$ python3 -q
>>> import numpy as np
>>> np.set_printoptions(suppress=True, linewidth=140)
>>> q, _ = np.linalg.qr(np.array([[-0.6, 1.4, -0.2], [2.0, -0.3, 0.1], [-0.1, 1.3, 0.4]]))
>>> V, _ = np.linalg.qr(np.array([[-2.0, -0.4, 0.2, -0.4],
...     [-1.0, -1.1, -0.3, -0.9],
...     [-0.5, -0.5, 0.0, 0.1],
...     [1.7, 1.5, 0.3, 0.2]]))
>>> sigma = 10 * 0.9 ** np.arange(3)
>>> feats = q[:, :3] * sigma @ V[:3]
>>> print(feats.round(3))
[[ 5.088  1.99   3.143 -5.96 ]
 [-5.722  8.016  0.716 -0.648]
 [ 1.575  1.647 -7.539 -3.377]]
>>> u, r1 = feats[1], feats[2]
>>> round(float(u @ u), 3)
97.937
>>> p = (u @ r1) / (u @ u) * u
>>> np.linalg.matrix_rank(np.outer(u, r1))
np.int64(1)
>>> p.round(3)
array([-0.058,  0.081,  0.007, -0.007])
>>> print(np.round((r1 - p) @ u, 3))
-0.0
>>> E = np.load("dump.npy")
>>> E
array([[ 1, -1, -1,  1,  1, -1, -1,  1],
       [ 1,  1,  1,  1, -1, -1, -1, -1],
       [ 1,  1, -1, -1,  1,  1, -1, -1]])
>>> T = np.stack([E, -2 * E, E[::-1]])
>>> np.einsum("bij,cij->bc", T, T)
array([[ 24, -48,   8],
       [-48,  96, -16],
       [  8, -16,  24]])
>>> (T @ E.T).shape
(3, 3, 3)
>>> T.sum(axis=0)
array([[ 0,  2,  0, -2,  0,  2,  0, -2],
       [ 0,  0,  0,  0,  0,  0,  0,  0],
       [ 0, -2,  0,  2,  0, -2,  0,  2]])
>>> arr = np.load("layer11.npy")
>>> print(arr)
[[-1.   3.3]
 [ 1.2  2.1]]
>>> x0 = np.array([3, -2])
>>> target = arr @ x0
>>> print(target.round(3))
[-9.6 -0.6]
>>> np.round(np.linalg.solve(arr.T, arr[0]), 3) + 0
array([1., 0.])
>>> np.round(np.linalg.solve(arr, -2 * target), 3)
array([-6.,  4.])
>>> np.round(np.linalg.solve(arr, target), 3)
array([ 3., -2.])
>>> M2 = np.array([[-2, 4, 0], [-1, 2, -4]])
>>> print(np.round(np.einsum("ik,kj->ij", arr, M2), 3))
[[ -1.3   2.6 -13.2]
 [ -4.5   9.   -8.4]]
>>> print(np.round(M2.T @ arr.T, 3))
[[ -1.3  -4.5]
 [  2.6   9. ]
 [-13.2  -8.4]]
>>> print(np.round(np.einsum("ik,kj->ji", arr, M2), 3))
[[ -1.3  -4.5]
 [  2.6   9. ]
 [-13.2  -8.4]]
>>> M2 = np.array([[2, -2, 1], [0, -1, 1], [2, -1, -1], [-1, 1, 0]])
>>> print(np.linalg.matrix_rank(np.vstack([feats, M2.T])))
4
>>> np.round(np.einsum("ik,kj->ij", feats, M2), 3)
array([[ 22.42 , -21.268,   3.936],
       [ -9.364,   2.063,   1.579],
       [ -8.551,  -0.635,  10.761]])
>>> M2 = np.linalg.inv(arr)
>>> (np.abs(M2) > 1e-9).astype(int)
array([[1, 1],
       [1, 1]])
>>> np.round(np.linalg.inv(M2), 3)
array([[-1. ,  3.3],
       [ 1.2,  2.1]])
>>> round(np.linalg.slogdet(arr)[0], 3)
np.float64(-1.0)
>>> np.round(np.linalg.det(arr) * M2, 3)
array([[ 2.1, -3.3],
       [-1.2, -1. ]])
>>> mat = np.load("case12.npy")
>>> print(mat)
[[-2 -2 -2]
 [-2 -4 -4]
 [-2 -4 -6]]
>>> M2 = np.array([[0, 3], [-2, 0], [-1, -2]])
>>> np.einsum("ij->j", mat)
array([ -6, -10, -12])
>>> np.vstack([mat, M2.T]).shape
(5, 3)
>>> M2.T @ mat.T
array([[ 6, 12, 14],
       [-2,  2,  6]])
>>> [round(float(np.linalg.det(mat[:i, :i])), 2) + 0 for i in range(1, 4)]
[-2.0, 4.0, -8.0]
>>> np.round(np.linalg.eigvalsh(mat).min(), 3)
np.float64(-10.098)
>>> P = np.triu(np.array([[1, 0, 0], [0, 1, 0], [2, 0, 1]]), 1) + np.eye(3)
>>> M2 = P @ mat @ np.linalg.inv(P)
>>> np.round(np.poly(M2), 3)
array([ 1., 12., 20.,  8.])
>>> P @ mat - mat @ P
array([[0., 0., 0.],
       [0., 0., 0.],
       [0., 0., 0.]])
>>> np.trace(M2), np.trace(mat)
(np.float64(-12.0), np.int64(-12))
>>> np.linalg.matrix_rank(M2)
np.int64(3)
>>> M2
array([[-2., -2., -2.],
       [-2., -4., -4.],
       [-2., -4., -6.]])
>>> x0 = np.array([2, -1, -3])
>>> h = np.maximum(M2 @ x0, 0)
>>> np.flatnonzero(h > 1e-9)
array([0, 1, 2])
>>> np.maximum(M2 @ (3 * x0), 0)
array([12., 36., 54.])
>>> M2 * (h > 1e-9)[:, None]
array([[-2., -2., -2.],
       [-2., -4., -4.],
       [-2., -4., -6.]])
>>> M2.T @ h
array([ -68., -128., -164.])
>>> np.maximum(M2 @ x0, 0) - np.maximum(-M2 @ x0, 0)
array([ 4., 12., 18.])
>>> np.round(np.tanh(M2 @ x0), 3)
array([0.999, 1.   , 1.   ])
